$ python -q
>>> import numpy as np
>>> from numpy import linalg as LA
>>> np.set_printoptions(precision=4, suppress=True, linewidth=100)
>>> data = np.loadtxt("mat.csv", delimiter=",")
>>> data
array([[-1., -1., -1., -1.],
       [-1., -2., -2., -2.],
       [-1., -2., -3., -3.],
       [-1., -2., -3., -4.]])
>>> vec = np.array([7, 9, 7, 7])
>>> target = data @ vec
>>> c, lr = np.zeros(4), 1 / LA.norm(data, 2) ** 2
>>> for i in range(20):
...     c -= lr * data.T @ (data @ c - target)
...     if i % 5 == 0: print(i, round(LA.norm(data @ c - target), 4))
... 
0 5.1618
5 4.802
10 4.4679
15 4.1576
>>> c
array([4.0211, 6.7895, 8.0841, 8.5241])
>>> np.sort(np.abs(LA.eigvals(data)))
array([0.2831, 0.426 , 1.    , 8.2909])
>>> print((data + data.T) / 2)
[[-1. -1. -1. -1.]
 [-1. -2. -2. -2.]
 [-1. -2. -3. -3.]
 [-1. -2. -3. -4.]]
>>> round(LA.det(data), 4)
np.float64(1.0)
>>> np.trace(data)
np.float64(-10.0)
>>> print(round(float(np.abs(LA.eigvals(data)).max()), 4))
8.2909
>>> W1 = np.array([[0, -2], [-2, 1], [-2, -2], [1, 0]])
>>> c = np.array([1, 0])
>>> hid = np.maximum(data @ W1 + c, 0)
>>> hid
array([[4., 3.],
       [7., 4.],
       [8., 6.],
       [7., 6.]])
>>> LA.matrix_rank(hid)
np.int64(2)
>>> print((hid > 0).astype(int))
[[1 1]
 [1 1]
 [1 1]
 [1 1]]
>>> C = np.array([[1, -3], [1, 1]])
>>> hid @ C
array([[  7.,  -9.],
       [ 11., -17.],
       [ 14., -18.],
       [ 13., -15.]])
>>> J = np.load("arr.npy")
>>> J
array([[3, 5, 5, 4],
       [5, 3, 5, 5],
       [5, 5, 3, 5],
       [4, 5, 5, 3]])
>>> rng = np.random.default_rng(46916)
>>> Y = J + rng.integers(-2, 3, (4, 1)) @ rng.integers(-2, 3, (1, 4))
>>> Y
array([[ 5,  9,  1,  8],
       [ 6,  5,  3,  7],
       [ 7,  9, -1,  9],
       [ 2,  1,  9, -1]])
>>> np.abs(Y - J).sum(axis=1)
array([14,  7, 14, 14])
>>> np.round(LA.svd(Y - J, compute_uv=False), 4) + 0
array([13.,  0.,  0.,  0.])
>>> P = np.triu(np.array([[-3, 5, 3, -2], [1, 4, 2, 4], [-3, -2, 2, -3], [2, 1, 2, -5]]), 1) + np.eye(4)
>>> Y = P @ J @ LA.inv(P)
>>> LA.matrix_rank(Y)
np.int64(4)
>>> vals, vecs = LA.eigh(J)
>>> vec = np.array([2, 4, 5, 8])
>>> vec @ J @ vec
np.int64(1555)
>>> vecs * np.abs(vals) @ vecs.T
array([[5.319 , 3.7453, 3.7453, 4.319 ],
       [3.7453, 6.1935, 4.1935, 3.7453],
       [3.7453, 4.1935, 6.1935, 3.7453],
       [4.319 , 3.7453, 3.7453, 5.319 ]])
>>> LA.eigvalsh(J[1:, 1:])
array([-2., -2., 13.])
>>> F = np.array([[-1, 1, 0, 0, 0, 0],
...     [-2, -2, 0, 0, 0, 0],
...     [0, 1, 0, 0, 0, 0],
...     [0, 0, -1, 1, 0, 0],
...     [0, 0, -2, -2, 0, 0],
...     [0, 0, 0, 1, 0, 0],
...     [0, 0, 0, 0, -1, 1],
...     [0, 0, 0, 0, -2, -2],
...     [0, 0, 0, 0, 0, 1]])
>>> F
array([[-1,  1,  0,  0,  0,  0],
       [-2, -2,  0,  0,  0,  0],
       [ 0,  1,  0,  0,  0,  0],
       [ 0,  0, -1,  1,  0,  0],
       [ 0,  0, -2, -2,  0,  0],
       [ 0,  0,  0,  1,  0,  0],
       [ 0,  0,  0,  0, -1,  1],
       [ 0,  0,  0,  0, -2, -2],
       [ 0,  0,  0,  0,  0,  1]])
>>> C2 = F.T @ F
>>> LA.eigvalsh(C2)[::-1]
array([8.5414, 8.5414, 8.5414, 2.4586, 2.4586, 2.4586])
>>> (F @ F.T).shape
(9, 9)
>>> np.trace(C2), (F ** 2).sum()
(np.int64(33), np.int64(33))
>>> np.allclose(C2, C2.T)
True
>>> LA.matrix_rank(C2)
np.int64(6)
>>> P = F @ LA.solve(F.T @ F, F.T)
>>> np.allclose(P @ P, P)
True
>>> vec = np.array([2, -4, -8, -1, -7, -5])
>>> target = F @ vec
>>> LA.lstsq(F, target)[0]
array([ 2., -4., -8., -1., -7., -5.])
>>> np.round(LA.pinv(F) @ F, 4) + 0
array([[1., 0., 0., 0., 0., 0.],
       [0., 1., 0., 0., 0., 0.],
       [0., 0., 1., 0., 0., 0.],
       [0., 0., 0., 1., 0., 0.],
       [0., 0., 0., 0., 1., 0.],
       [0., 0., 0., 0., 0., 1.]])
>>> target = target + 0.05 * rng.normal(size=9)
>>> target
array([-6.0289,  4.0568, -4.034 ,  7.1179, 18.0056, -0.9907,  2.0096, 23.9719, -4.9968])
>>> c, *_ = LA.lstsq(F, target)
>>> c
array([ 2.001 , -4.0299, -8.0535, -0.9539, -6.9965, -4.9902])
>>> Y = np.c_[F[:, :2] @ np.array([[0, -3], [-1, -1]]), np.array([-5, 0, -8, -2, 4, 7, -4, -2, -4])]
>>> Y
array([[-1,  2, -5],
       [ 2,  8,  0],
       [-1, -1, -8],
       [ 0,  0, -2],
       [ 0,  0,  4],
       [ 0,  0,  7],
       [ 0,  0, -4],
       [ 0,  0, -2],
       [ 0,  0, -4]])
>>> print(np.round(LA.norm(Y - F @ LA.lstsq(F, Y)[0], axis=0), 4) + 0)
[0.     0.     9.4617]
>>> LA.matrix_rank(np.c_[F, Y])
np.int64(7)
>>> np.round(LA.lstsq(F, Y[:, 0])[0], 4) + 0
array([ 0., -1.,  0.,  0.,  0.,  0.])
>>> Uu, sv, VT = LA.svd(F, full_matrices=False)
>>> np.cumsum(sv ** 2) / np.sum(sv ** 2)
array([0.2588, 0.5177, 0.7765, 0.851 , 0.9255, 1.    ])
>>> sv / sv[0]
array([1.    , 1.    , 1.    , 0.5365, 0.5365, 0.5365])
>>> print(np.round(Uu.T @ F @ VT.T, 4) + 0)
[[2.9226 0.     0.     0.     0.     0.    ]
 [0.     2.9226 0.     0.     0.     0.    ]
 [0.     0.     2.9226 0.     0.     0.    ]
 [0.     0.     0.     1.568  0.     0.    ]
 [0.     0.     0.     0.     1.568  0.    ]
 [0.     0.     0.     0.     0.     1.568 ]]
>>> m1 = np.loadtxt("run1.csv", delimiter=",")
>>> m1
array([[-0.727 , -3.2228,  0.0103],
       [ 1.7302, -3.7661, 14.6875],
       [ 0.3209,  0.1924,  0.8303],
       [-0.1711, -0.8411, -0.678 ],
       [-1.7925, -0.9962,  3.754 ],
       [-0.7244,  2.2855, -2.5749],
       [-4.6152, -1.5556, -2.6657],
       [-1.0858,  4.1645, -7.7983],
       [ 4.0695,  4.0631,  5.7411],
       [-1.9722,  1.1077, -3.6014],
       [-0.649 ,  0.8139, -2.7814],
       [-1.6867, -3.1574, -6.5015],
       [-2.9567,  2.549 , -7.148 ],
       [-2.2214, -6.0736,  1.2512],
       [-1.4759, -3.2082, -6.7015],
       [ 5.2854,  0.3267, -2.5765],
       [-3.4995,  3.5456,  3.9042],
       [ 1.0565,  4.3811, -8.1409],
       [-0.3422,  4.9581,  4.5978],
       [-1.6088, -2.4211,  2.5245],
       [ 4.2133,  0.066 , -8.497 ],
       [ 4.1764,  5.307 ,  2.6884],
       [-1.6758, -2.2926,  7.6359],
       [-2.3466, -1.1536, -0.9669],
       [ 0.4431, -0.7283, -3.837 ],
       [ 2.0472, -3.9773,  3.9689],
       [ 4.1266,  0.3761, -1.9405]])
>>> Xs = m1 - m1.mean(axis=0)
>>> vecs = LA.svd(Xs)[2][:1]
>>> Y = Xs - Xs @ vecs.T @ vecs
>>> (Xs @ vecs.T).std(axis=0)
array([5.4186])
>>> Y.std(axis=0)
array([2.5583, 2.9222, 0.4098])
>>> round(LA.norm(Y) / LA.norm(Xs), 4)
np.float64(0.5847)
>>> vec = np.array([-2, -2, 1])
>>> target = m1 @ vec
>>> np.round(LA.pinv(m1) @ m1, 4) + 0
array([[1., 0., 0.],
       [0., 1., 0.],
       [0., 0., 1.]])
>>> LA.lstsq(m1, target)[0]
array([-2., -2.,  1.])
>>> LA.solve(m1.T @ m1, m1.T @ target)
array([-2., -2.,  1.])
>>> target = target + 0.1 * rng.normal(size=27)
>>> print(target)
[  7.827   18.8126  -0.1696   1.2462   9.1491  -5.5509   9.8861 -13.9868 -10.5906  -1.9097  -3.1889
   3.1904  -6.2945  17.8832   2.7583 -13.9495   3.9231 -18.9345  -4.5774  10.6067 -17.0836 -16.1326
  15.4451   6.1301  -3.1783   7.7686 -10.9716]
>>> c, *_ = LA.lstsq(m1, target)
>>> round(LA.norm(target - m1 @ c), 4)
np.float64(0.4602)
>>> [round(float(LA.norm(LA.solve(m1.T @ m1 + lam * np.eye(3), m1.T @ target))), 2) for lam in (0, 1, 10, 100)]
[3.0, 2.99, 2.9, 2.23]
>>> print(c)
[-2.0124 -1.9922  0.999 ]
>>> c.round()
array([-2., -2.,  1.])
